$ python -q
>>> import numpy as np
>>> from numpy import linalg as LA
>>> np.set_printoptions(suppress=True, linewidth=140)
>>> rnd = lambda a: np.round(a, 3) + 0
>>> A = np.array([[0, -3, 0, -3], [0, 0, 0, 2], [0, 0, 0, 2], [0, 0, 0, 0]])
>>> A[:, 4]
Traceback (most recent call last):
  File "<python-input-5>", line 1, in <module>
    A[:, 4]
    ~^^^^^^
IndexError: index 4 is out of bounds for axis 1 with size 4
>>> A.shape
(4, 4)
>>> LA.matrix_rank(A)
np.int64(2)
>>> A.sum(axis=0)
array([ 0, -3,  0,  1])
>>> np.count_nonzero(A)
np.int64(4)
>>> rnd(LA.svd(A, compute_uv=False))
array([4.78 , 1.775, 0.   , 0.   ])
>>> A - A[0]
array([[0, 0, 0, 0],
       [0, 3, 0, 5],
       [0, 3, 0, 5],
       [0, 3, 0, 3]])
>>> np.diff(A, axis=0)
array([[ 0,  3,  0,  5],
       [ 0,  0,  0,  0],
       [ 0,  0,  0, -2]])
>>> np.unravel_index(np.abs(A).argmax(), A.shape)
(np.int64(0), np.int64(1))
>>> M = np.array([[2, 3, 0, 0, 1, 1, 1],
...     [0, 0, 3, 1, 1, 1, 0],
...     [0, 0, 0, 3, 0, 3, 1],
...     [0, 0, 0, 0, 3, 0, 1],
...     [0, 0, 0, 0, 0, 2, 2],
...     [0, 0, 0, 0, 0, 3, 1],
...     [0, 0, 0, 0, 0, 0, 1]])
>>> M
array([[2, 3, 0, 0, 1, 1, 1],
       [0, 0, 3, 1, 1, 1, 0],
       [0, 0, 0, 3, 0, 3, 1],
       [0, 0, 0, 0, 3, 0, 1],
       [0, 0, 0, 0, 0, 2, 2],
       [0, 0, 0, 0, 0, 3, 1],
       [0, 0, 0, 0, 0, 0, 1]])
>>> out = np.array([[3, 3, 3],
...     [-2, 1, -3],
...     [3, -2, -2],
...     [2, -2, -3],
...     [1, 1, -1],
...     [0, 3, 0],
...     [-1, -1, -1]])
>>> out @ M
Traceback (most recent call last):
  File "<python-input-17>", line 1, in <module>
    out @ M
    ~~~~^~~
ValueError: matmul: Input operand 1 has a mismatch in its core dimension 0, with gufunc signature (n?,k),(k,m?)->(n?,m?) (size 7 is different from 3)
>>> out.T @ M.T
array([[  0,  12,   5,   2,  -2,  -1,  -1],
       [ 12,  -4,   2,   2,   4,   8,  -1],
       [ -5, -10, -10,  -4,  -2,  -1,  -1]])
>>> np.einsum("ij,ij->i", M, M)
array([16, 12, 19, 10,  8, 10,  1])
>>> np.vstack([M, out.T]).shape
(10, 7)
>>> LA.matrix_rank(np.vstack([M, out.T]))
np.int64(7)
